% python3 -q
>>> import numpy as np
>>> np.set_printoptions(precision=2, suppress=True, linewidth=160, legacy="1.25")
>>> X = np.loadtxt("m.csv", delimiter=",")
>>> print(X)
[[ -0.82  20.19  -0.53]
 [  0.59   5.79  -2.08]
 [ -0.61  34.86  -0.58]
 [ -0.16  -3.81  -1.69]
 [  0.61  21.67  -2.84]
 [  0.28  -9.39  -2.8 ]
 [  1.    -8.09  -0.22]
 [  0.77  43.75   0.6 ]
 [ -0.25  32.52  -2.85]
 [ -1.52   1.72   4.81]
 [  0.48   8.69   2.53]
 [ -1.89 -30.31  -0.76]
 [ -1.85 -23.12   1.39]
 [ -0.91 -21.31   2.82]
 [ -0.29 -29.37  -4.31]
 [ -0.67   1.1   -0.72]
 [ -0.25   1.09   0.63]
 [ -0.81   0.66   0.46]
 [ -0.39   1.66  -2.12]
 [ -1.14   5.14   7.92]
 [ -0.09  31.74  -2.18]
 [ -0.24   8.27  -2.41]
 [ -0.18  16.04   3.28]
 [ -0.19  12.63  -5.87]
 [  0.76  27.41   1.49]
 [ -1.34  27.22  -2.98]
 [ -0.47  11.22  -3.  ]]
>>> dist = np.linalg.norm(X[:, None] - X[None], axis=-1)
>>> print(dist.mean(axis=1).argmax())
11
>>> print((dist + 1e9 * np.eye(27)).round(6).argmin(axis=1))
[ 4 21  8  6  0  6  5  2 20 16 21 14 13 12 11 17 17 16 15  9  8  1  0 26 25 20 21]
>>> print(dist[:5, :5])
[[ 0.   14.55 14.67 24.04  3.09]
 [14.55  0.   29.13  9.64 15.9 ]
 [14.67 29.13  0.   38.69 13.44]
 [24.04  9.64 38.69  0.   25.52]
 [ 3.09 15.9  13.44 25.52  0.  ]]
>>> print(np.flatnonzero(dist[3] < dist.mean() / 2))
[ 1  3  5  6  9 15 16 17 18]
>>> print(dist.shape)
(27, 27)
>>> print(dist[3].round(6).argsort(kind="stable")[:4])
[ 3  6 17 15]
>>> print(np.linalg.matrix_rank(dist ** 2))
5
>>> other = np.c_[X[:, :2] @ np.array([[-1, 0], [8, -2]]), np.array([2, 1, -1, -1, 2, 1, -3, -1, 3, 1, -3, 3, 1, -3, 1, 2, 0, -3, 0, 1, 2, -2, -3, 1, -1, 1, -1])]
>>> print(other)
[[ 162.34  -40.38    2.  ]
 [  45.73  -11.58    1.  ]
 [ 279.49  -69.72   -1.  ]
 [ -30.32    7.62   -1.  ]
 [ 172.75  -43.34    2.  ]
 [ -75.4    18.78    1.  ]
 [ -65.72   16.18   -3.  ]
 [ 349.23  -87.5    -1.  ]
 [ 260.41  -65.04    3.  ]
 [  15.28   -3.44    1.  ]
 [  69.04  -17.38   -3.  ]
 [-240.59   60.62    3.  ]
 [-183.11   46.24    1.  ]
 [-169.57   42.62   -3.  ]
 [-234.67   58.74    1.  ]
 [   9.47   -2.2     2.  ]
 [   8.97   -2.18    0.  ]
 [   6.09   -1.32   -3.  ]
 [  13.67   -3.32    0.  ]
 [  42.26  -10.28    1.  ]
 [ 254.01  -63.48    2.  ]
 [  66.4   -16.54   -2.  ]
 [ 128.5   -32.08   -3.  ]
 [ 101.23  -25.26    1.  ]
 [ 218.52  -54.82   -1.  ]
 [ 219.1   -54.44    1.  ]
 [  90.23  -22.44   -1.  ]]
>>> print(np.round(np.linalg.norm(other - X @ np.linalg.lstsq(X, other)[0], axis=0), 2) + 0)
[0.  0.  8.7]
>>> print(np.round(np.linalg.lstsq(X, other[:, 0])[0], 2) + 0)
[-1.  8.  0.]
>>> cov = np.cov(X, rowvar=False)
>>> print(cov)
[[  0.61   5.82  -0.58]
 [  5.82 382.63  -4.32]
 [ -0.58  -4.32   8.83]]
>>> print(round(np.corrcoef(X[:, 0], X[:, 1])[0, 1], 2))
0.38
>>> print(X.std(axis=0))
[ 0.77 19.2   2.92]
>>> print(np.corrcoef(X.T))
[[ 1.    0.38 -0.25]
 [ 0.38  1.   -0.07]
 [-0.25 -0.07  1.  ]]
>>> print(cov.shape)
(3, 3)
>>> print(np.median(X, axis=0))
[-0.25  5.79 -0.72]
